$ ipython --no-banner

In [1]: import numpy as np

In [2]: import numpy.linalg as la

In [3]: np.set_printoptions(precision=3, suppress=True, linewidth=140)

In [4]: A = np.loadtxt("sample3.csv", delimiter=",")

In [5]: A
Out[5]: 
array([[ 2.02, -3.  ,  2.  , -1.  ,  3.  ],
       [ 0.  ,  0.02, -2.  ,  3.  , -3.  ],
       [-2.  ,  3.  , -0.98, -2.  ,  2.  ],
       [ 1.  , -1.  , -3.  ,  2.02,  2.  ],
       [ 2.  , -3.  ,  2.  , -1.  ,  3.02]])

In [6]: np.einsum("ii->", A)
Out[6]: np.float64(6.1)

In [7]: round(la.det(2 * A), 3), round(float(la.det(A)), 3)
Out[7]: (np.float64(-4.339), -0.136)

In [8]: np.einsum("ij,ji->", A, A)
Out[8]: np.float64(36.242)

In [9]: np.kron(np.eye(2, dtype=int), A)
Out[9]: 
array([[ 2.02, -3.  ,  2.  , -1.  ,  3.  ,  0.  , -0.  ,  0.  , -0.  ,  0.  ],
       [ 0.  ,  0.02, -2.  ,  3.  , -3.  ,  0.  ,  0.  , -0.  ,  0.  , -0.  ],
       [-2.  ,  3.  , -0.98, -2.  ,  2.  , -0.  ,  0.  , -0.  , -0.  ,  0.  ],
       [ 1.  , -1.  , -3.  ,  2.02,  2.  ,  0.  , -0.  , -0.  ,  0.  ,  0.  ],
       [ 2.  , -3.  ,  2.  , -1.  ,  3.02,  0.  , -0.  ,  0.  , -0.  ,  0.  ],
       [ 0.  , -0.  ,  0.  , -0.  ,  0.  ,  2.02, -3.  ,  2.  , -1.  ,  3.  ],
       [ 0.  ,  0.  , -0.  ,  0.  , -0.  ,  0.  ,  0.02, -2.  ,  3.  , -3.  ],
       [-0.  ,  0.  , -0.  , -0.  ,  0.  , -2.  ,  3.  , -0.98, -2.  ,  2.  ],
       [ 0.  , -0.  , -0.  ,  0.  ,  0.  ,  1.  , -1.  , -3.  ,  2.02,  2.  ],
       [ 0.  , -0.  ,  0.  , -0.  ,  0.  ,  2.  , -3.  ,  2.  , -1.  ,  3.02]])

In [10]: np.poly(A)
Out[10]: array([ 1.   , -6.1  ,  0.484, 88.986, -8.56 ,  0.136])

In [11]: np.round(la.det(A[::-1]), 3)
Out[11]: np.float64(-0.136)

In [12]: la.eigvals(A)
Out[12]: array([ 4.565+2.759j,  4.565-2.759j, -3.127+0.j   ,  0.076+0.j   ,  0.02 +0.j   ])
